>>> import numpy as np
>>> np.set_printoptions(precision=3, suppress=True, linewidth=200, legacy="1.25")
>>> rnd = lambda a: np.round(a, 3) + 0
>>> arr = np.load("arr.npy")
>>> print(arr)
[[0 1 0 0 1 1 1 0 1 0]
 [1 0 0 0 1 1 1 0 1 0]
 [0 0 0 0 0 0 0 1 0 1]
 [0 0 0 0 0 0 0 1 0 1]
 [1 1 0 0 0 1 1 0 1 0]
 [1 1 0 0 1 0 0 0 1 0]
 [1 1 0 0 1 0 0 0 1 0]
 [0 0 1 1 0 0 0 0 0 0]
 [1 1 0 0 1 1 1 0 0 0]
 [0 0 1 1 0 0 0 0 0 0]]
>>> f, r1 = arr[5], arr[9]
>>> f @ f
4
>>> p = (f @ r1) / (f @ f) * f
>>> print(rnd(np.linalg.norm(f + r1) ** 2 + np.linalg.norm(f - r1) ** 2))
12.0
>>> np.outer(f, r1)
array([[0, 0, 1, 1, 0, 0, 0, 0, 0, 0],
       [0, 0, 1, 1, 0, 0, 0, 0, 0, 0],
       [0, 0, 0, 0, 0, 0, 0, 0, 0, 0],
       [0, 0, 0, 0, 0, 0, 0, 0, 0, 0],
       [0, 0, 1, 1, 0, 0, 0, 0, 0, 0],
       [0, 0, 0, 0, 0, 0, 0, 0, 0, 0],
       [0, 0, 0, 0, 0, 0, 0, 0, 0, 0],
       [0, 0, 0, 0, 0, 0, 0, 0, 0, 0],
       [0, 0, 1, 1, 0, 0, 0, 0, 0, 0],
       [0, 0, 0, 0, 0, 0, 0, 0, 0, 0]])
>>> np.linalg.matrix_rank(np.outer(f, r1))
1
>>> r1 - p
array([0., 0., 1., 1., 0., 0., 0., 0., 0., 0.])
>>> f = np.array([4, 4])
>>> np.polyval(f, arr[3])
array([4, 4, 4, 4, 4, 4, 4, 8, 4, 8])
>>> np.convolve(arr[3], f)
array([0, 0, 0, 0, 0, 0, 0, 4, 4, 4, 4])
>>> E = np.load("m.npy")
>>> E
array([[  1,   2,   3,  -2,   2],
       [  6,  12,  18, -12,  12],
       [  6,  12,  18, -12,  12],
       [  1,   2,   3,  -2,   2],
       [  4,   8,  12,  -8,   8],
       [  9,  18,  27, -18,  18],
       [  1,   2,   3,  -2,   2],
       [  2,   4,   6,  -4,   4],
       [  5,  10,  15, -10,  10],
       [  8,  16,  24, -16,  16],
       [  8,  16,  24, -16,  16],
       [  5,  10,  15, -10,  10]])
>>> Uu, sig, vt = np.linalg.svd(E)
>>> print(rnd(sig))
[88.25  0.    0.    0.    0.  ]
>>> Y = Uu[:, :1] @ np.diag(sig[:1]) @ vt[:1]
>>> np.linalg.matrix_rank(Y)
1
>>> Uu, sig, vt = np.linalg.svd(E)
>>> evecs = vt[:(sig > 1e-8).sum()]
>>> rng = np.random.default_rng(27809)
>>> x = E[0] + -3 * E[3] + rng.integers(2) * np.eye(5)[4]
>>> x
array([-2., -4., -6.,  4., -4.])
>>> rnd(np.diag(evecs.T @ evecs))
array([0.045, 0.182, 0.409, 0.182, 0.182])
>>> print(np.allclose(evecs.T @ evecs @ x, x))
True
>>> np.unique(E.round(6), axis=0).shape
(7, 5)
>>> rnd(E @ np.linalg.pinv(E) @ E)
array([[  1.,   2.,   3.,  -2.,   2.],
       [  6.,  12.,  18., -12.,  12.],
       [  6.,  12.,  18., -12.,  12.],
       [  1.,   2.,   3.,  -2.,   2.],
       [  4.,   8.,  12.,  -8.,   8.],
       [  9.,  18.,  27., -18.,  18.],
       [  1.,   2.,   3.,  -2.,   2.],
       [  2.,   4.,   6.,  -4.,   4.],
       [  5.,  10.,  15., -10.,  10.],
       [  8.,  16.,  24., -16.,  16.],
       [  8.,  16.,  24., -16.,  16.],
       [  5.,  10.,  15., -10.,  10.]])
